% python3 -q
>>> import numpy as np
>>> from numpy import linalg as LA
>>> np.set_printoptions(precision=2, suppress=True, linewidth=140)
>>> F = np.loadtxt("x.csv", delimiter=",")
>>> F
array([[-2.,  4.,  0.,  0.,  0.,  0.,  0.,  0.,  0.,  0.],
       [ 4.,  0.,  4.,  0.,  0.,  0.,  0.,  0.,  0.,  0.],
       [ 0.,  4.,  1.,  4.,  0.,  0.,  0.,  0.,  0.,  0.],
       [ 0.,  0.,  4.,  2.,  4.,  0.,  0.,  0.,  0.,  0.],
       [ 0.,  0.,  0.,  4.,  1.,  4.,  0.,  0.,  0.,  0.],
       [ 0.,  0.,  0.,  0.,  4.,  2.,  4.,  0.,  0.,  0.],
       [ 0.,  0.,  0.,  0.,  0.,  4.,  0.,  4.,  0.,  0.],
       [ 0.,  0.,  0.,  0.,  0.,  0.,  4.,  2.,  4.,  0.],
       [ 0.,  0.,  0.,  0.,  0.,  0.,  0.,  4., -2.,  4.],
       [ 0.,  0.,  0.,  0.,  0.,  0.,  0.,  0.,  4., -1.]])
>>> x = np.array([3, 1, 2, 1, 1, 3, 1, 3, 3, 2])
>>> (F @ x).argmax()
np.int64(6)
>>> (F * x).sum(axis=1)
array([-2., 20., 10., 14., 17., 14., 24., 22., 14., 10.])
>>> np.einsum("ij,j->i", F, x)
array([-2., 20., 10., 14., 17., 14., 24., 22., 14., 10.])
>>> F * x
array([[-6.,  4.,  0.,  0.,  0.,  0.,  0.,  0.,  0.,  0.],
       [12.,  0.,  8.,  0.,  0.,  0.,  0.,  0.,  0.,  0.],
       [ 0.,  4.,  2.,  4.,  0.,  0.,  0.,  0.,  0.,  0.],
       [ 0.,  0.,  8.,  2.,  4.,  0.,  0.,  0.,  0.,  0.],
       [ 0.,  0.,  0.,  4.,  1., 12.,  0.,  0.,  0.,  0.],
       [ 0.,  0.,  0.,  0.,  4.,  6.,  4.,  0.,  0.,  0.],
       [ 0.,  0.,  0.,  0.,  0., 12.,  0., 12.,  0.,  0.],
       [ 0.,  0.,  0.,  0.,  0.,  0.,  4.,  6., 12.,  0.],
       [ 0.,  0.,  0.,  0.,  0.,  0.,  0., 12., -6.,  8.],
       [ 0.,  0.,  0.,  0.,  0.,  0.,  0.,  0., 12., -2.]])
>>> F @ (2 * x)
array([-4., 40., 20., 28., 34., 28., 48., 44., 28., 20.])
>>> F @ x
array([-2., 20., 10., 14., 17., 14., 24., 22., 14., 10.])
>>> f = np.array([-2, -3, 1, -3, 2, -3, 0, -1, -3, 3])
>>> Y = F + np.outer(f, np.eye(10)[5])
>>> LA.matrix_rank(Y - F)
np.int64(1)
>>> LA.matrix_rank(LA.inv(Y) - LA.inv(F), tol=1e-8)
np.int64(1)
>>> Y
array([[-2.,  4.,  0.,  0.,  0., -2.,  0.,  0.,  0.,  0.],
       [ 4.,  0.,  4.,  0.,  0., -3.,  0.,  0.,  0.,  0.],
       [ 0.,  4.,  1.,  4.,  0.,  1.,  0.,  0.,  0.,  0.],
       [ 0.,  0.,  4.,  2.,  4., -3.,  0.,  0.,  0.,  0.],
       [ 0.,  0.,  0.,  4.,  1.,  6.,  0.,  0.,  0.,  0.],
       [ 0.,  0.,  0.,  0.,  4., -1.,  4.,  0.,  0.,  0.],
       [ 0.,  0.,  0.,  0.,  0.,  4.,  0.,  4.,  0.,  0.],
       [ 0.,  0.,  0.,  0.,  0., -1.,  4.,  2.,  4.,  0.],
       [ 0.,  0.,  0.,  0.,  0., -3.,  0.,  4., -2.,  4.],
       [ 0.,  0.,  0.,  0.,  0.,  3.,  0.,  0.,  4., -1.]])
>>> x = np.array([3, 0, 3, 3, -1, 3, -3, -2, -1, -1])
>>> np.sign((Y @ x).round(6))
array([-1.,  1.,  1.,  1.,  1., -1.,  1., -1., -1.,  1.])
>>> (Y @ x).argmax()
np.int64(4)
>>> (Y * x).sum(axis=1)
array([-12.,  15.,  18.,   5.,  29., -19.,   4., -23., -19.,   6.])
>>> rng = np.random.default_rng(58)
>>> lab = rng.permutation(10)
>>> lab
array([5, 8, 0, 6, 2, 3, 7, 4, 9, 1])
>>> Y = F[lab][:, lab]
>>> np.diag(Y)
array([ 2., -2., -2.,  0.,  1.,  2.,  2.,  1., -1.,  0.])
>>> Y
array([[ 2.,  0.,  0.,  4.,  0.,  0.,  0.,  4.,  0.,  0.],
       [ 0., -2.,  0.,  0.,  0.,  0.,  4.,  0.,  4.,  0.],
       [ 0.,  0., -2.,  0.,  0.,  0.,  0.,  0.,  0.,  4.],
       [ 4.,  0.,  0.,  0.,  0.,  0.,  4.,  0.,  0.,  0.],
       [ 0.,  0.,  0.,  0.,  1.,  4.,  0.,  0.,  0.,  4.],
       [ 0.,  0.,  0.,  0.,  4.,  2.,  0.,  4.,  0.,  0.],
       [ 0.,  4.,  0.,  4.,  0.,  0.,  2.,  0.,  0.,  0.],
       [ 4.,  0.,  0.,  0.,  0.,  4.,  0.,  1.,  0.,  0.],
       [ 0.,  4.,  0.,  0.,  0.,  0.,  0.,  0., -1.,  0.],
       [ 0.,  0.,  4.,  0.,  4.,  0.,  0.,  0.,  0.,  0.]])
>>> np.trace(Y)
np.float64(3.0)
>>> Z = np.array([[-2, 1, -3, -1, 2, -3, 3], [-3, 3, 1, -2, 0, 1, 1]])
>>> m1 = np.repeat(Z, 31 // 2, axis=0)
>>> m1 = m1 + 0.3 * rng.normal(size=m1.shape)
>>> m1
array([[-1.97,  0.87, -3.1 , -1.07,  1.91, -3.24,  2.78],
       [-2.02,  0.92, -3.29, -0.95,  2.08, -3.19,  2.88],
       [-1.98,  1.35, -3.43, -1.1 ,  2.66, -3.17,  2.59],
       [-1.88,  0.98, -2.77, -0.96,  1.91, -2.78,  2.82],
       [-2.24,  0.51, -2.73, -1.48,  1.96, -2.56,  3.05],
       [-2.2 ,  1.45, -2.44, -1.35,  1.66, -3.79,  2.95],
       [-2.32,  1.31, -3.23, -0.77,  2.43, -3.05,  3.7 ],
       [-2.42,  1.22, -3.38, -0.73,  2.54, -3.09,  3.25],
       [-1.67,  0.83, -2.82, -0.97,  2.04, -2.81,  2.69],
       [-1.97,  0.82, -3.17, -1.06,  2.28, -2.93,  3.33],
       [-2.21,  1.38, -3.1 , -1.35,  1.82, -2.84,  2.72],
       [-1.81,  0.61, -3.45, -0.94,  2.07, -2.67,  2.83],
       [-1.8 ,  0.63, -2.56, -0.92,  2.11, -2.82,  2.83],
       [-2.11,  1.15, -2.7 , -0.42,  1.72, -3.31,  3.16],
       [-1.96,  1.  , -2.45, -1.16,  1.53, -2.36,  3.09],
       [-3.11,  2.65,  1.  , -1.74, -0.03,  1.32,  0.9 ],
       [-2.8 ,  2.69,  1.49, -2.35, -0.73,  1.05,  0.87],
       [-2.74,  2.8 ,  1.59, -1.89,  0.06,  1.37,  1.68],
       [-3.15,  3.1 ,  0.77, -2.52, -0.42,  1.14,  0.82],
       [-2.87,  2.91,  1.03, -2.45, -0.32,  1.36,  0.82],
       [-3.11,  3.1 ,  0.74, -1.69, -0.24,  1.35,  1.34],
       [-3.4 ,  3.29,  0.4 , -2.25,  0.09,  0.96,  0.6 ],
       [-3.05,  3.33,  0.86, -2.24,  0.29,  0.79,  0.44],
       [-3.1 ,  2.39,  0.72, -1.74, -0.44,  1.01,  0.56],
       [-3.27,  3.14,  0.72, -2.03, -0.19,  1.04,  0.87],
       [-2.71,  2.67,  0.83, -2.26, -0.16,  0.71,  0.1 ],
       [-3.24,  3.23,  1.47, -1.69,  0.75,  0.74,  0.89],
       [-3.29,  2.95,  0.85, -2.26, -0.38,  1.24,  1.1 ],
       [-2.77,  2.92,  1.16, -2.32,  0.2 ,  0.93,  1.35],
       [-3.17,  2.87,  1.13, -2.04,  0.2 ,  0.36,  1.58]])
>>> Ac = (m1 - m1.mean(axis=0)) / m1.std(axis=0)
>>> Ac.std(axis=0)
array([1., 1., 1., 1., 1., 1., 1.])
>>> np.argwhere(np.abs(Ac) > 2)
array([], shape=(0, 2), dtype=int64)
>>> beta = LA.lstsq(np.delete(Ac, 4, axis=1), Ac[:, 4])[0]
>>> round(1 - np.var(Ac[:, 4] - np.delete(Ac, 4, axis=1) @ beta), 2)
np.float64(0.94)
